$ python -q
>>> import numpy as np
>>> import numpy.linalg as la
>>> np.set_printoptions(precision=2, suppress=True, linewidth=120, floatmode="fixed")
>>> def rnd(a):
...     return np.round(a, 2) + 0
... 
>>> A = np.load("block8.npy")
>>> A
array([[ 21,   3,   0],
       [  3,  26, -12],
       [  0, -12,  13]])
>>> low = la.cholesky(A)
>>> rnd(np.prod(np.diag(low)) ** 2), rnd(la.det(A))
(np.float64(3957.0), np.float64(3957.0))
>>> rnd(np.diag(low) ** 2)
array([21.00, 25.57,  7.37])
>>> rnd(A / np.sqrt(np.outer(np.diag(A), np.diag(A))))
array([[ 1.00,  0.13,  0.00],
       [ 0.13,  1.00, -0.65],
       [ 0.00, -0.65,  1.00]])
>>> ev, evecs = la.eigh(A)
>>> x = np.array([0, 0, 0])
>>> rnd(evecs * np.maximum(ev, 0) @ evecs.T)
array([[ 21.00,   3.00,   0.00],
       [  3.00,  26.00, -12.00],
       [  0.00, -12.00,  13.00]])
>>> np.abs(A).sum(axis=1).max(), rnd(np.abs(ev).max())
(np.int64(41), np.float64(33.67))
>>> x = np.ones(3)
>>> for _ in range(4):
...     x = A @ x
...     x /= la.norm(x)
...     print(round(x @ A @ x, 2))
... 
25.02
29.28
31.63
32.82
>>> rnd(x)
array([ 0.44,  0.79, -0.43])
>>> other = np.array([[0, -1, -2, 1, -2, 2, 0]])
>>> J = other.T @ other
>>> J
array([[ 0,  0,  0,  0,  0,  0,  0],
       [ 0,  1,  2, -1,  2, -2,  0],
       [ 0,  2,  4, -2,  4, -4,  0],
       [ 0, -1, -2,  1, -2,  2,  0],
       [ 0,  2,  4, -2,  4, -4,  0],
       [ 0, -2, -4,  2, -4,  4,  0],
       [ 0,  0,  0,  0,  0,  0,  0]])
>>> r = la.matrix_rank(J)
>>> r
np.int64(1)
>>> ns = la.svd(J)[2][r:].T
>>> la.matrix_rank(J.T @ J), la.matrix_rank(J @ J.T)
(np.int64(1), np.int64(1))
>>> [int(la.matrix_rank(np.delete(J, i, axis=0))) for i in range(7)]
[1, 1, 1, 1, 1, 1, 1]
>>> ns.shape
(7, 6)
>>> [int(la.matrix_rank(J[:, :j + 1])) for j in range(7)]
[0, 1, 1, 1, 1, 1, 1]
>>> rnd(ns @ ns.T)
array([[ 1.00,  0.00,  0.00,  0.00,  0.00,  0.00,  0.00],
       [ 0.00,  0.93, -0.14,  0.07, -0.14,  0.14,  0.00],
       [ 0.00, -0.14,  0.71,  0.14, -0.29,  0.29,  0.00],
       [ 0.00,  0.07,  0.14,  0.93,  0.14, -0.14,  0.00],
       [ 0.00, -0.14, -0.29,  0.14,  0.71,  0.29,  0.00],
       [ 0.00,  0.14,  0.29, -0.14,  0.29,  0.71,  0.00],
       [ 0.00,  0.00,  0.00,  0.00,  0.00,  0.00,  1.00]])
>>> np.allclose(J @ ns, 0)
True
>>> [int(la.matrix_rank(J[:i])) for i in range(1, len(J) + 1)]
[0, 1, 1, 1, 1, 1, 1]
>>> la.cond(J) > 100
np.True_
>>> la.matrix_rank(J, rtol=0.1)
np.int64(1)
>>> rnd(la.norm(J, 2) / la.norm(J))
np.float64(1.0)
>>> np.argsort(-la.norm(J, axis=0).round(6), kind="stable")[:3]
array([2, 4, 5])
>>> other = np.array([[3, 1, 1, 0],
...     [2, 1, 0, 3],
...     [0, 3, 2, 1],
...     [1, 2, 1, 2],
...     [0, 3, 1, 1],
...     [2, 1, 1, 0],
...     [3, 0, 0, 2]])
>>> m1 = other.T @ other
>>> m1
array([[27,  9,  6, 14],
       [ 9, 25, 13, 13],
       [ 6, 13,  8,  5],
       [14, 13,  5, 19]])
>>> low = la.cholesky(m1)
>>> la.eigvalsh(m1).min() > 0
np.True_
>>> rnd(m1 / np.sqrt(np.outer(np.diag(m1), np.diag(m1))))
array([[1.00, 0.35, 0.41, 0.62],
       [0.35, 1.00, 0.92, 0.60],
       [0.41, 0.92, 1.00, 0.41],
       [0.62, 0.60, 0.41, 1.00]])
>>> Q, r_ = la.qr(m1)
>>> rnd(r_)
array([[-32.28, -22.55, -12.30, -24.50],
       [  0.00, -23.14, -11.70,  -9.09],
       [  0.00,   0.00,  -2.44,   8.09],
       [  0.00,   0.00,   0.00,   1.58]])
>>> Q.shape, r_.shape
((4, 4), (4, 4))
>>> rnd(Q)
array([[-0.84,  0.43, -0.29, -0.19],
       [-0.28, -0.81, -0.05, -0.52],
       [-0.19, -0.38, -0.52,  0.74],
       [-0.43, -0.14,  0.80,  0.38]])
>>> rnd(Q @ r_)
array([[27.00,  9.00,  6.00, 14.00],
       [ 9.00, 25.00, 13.00, 13.00],
       [ 6.00, 13.00,  8.00,  5.00],
       [14.00, 13.00,  5.00, 19.00]])
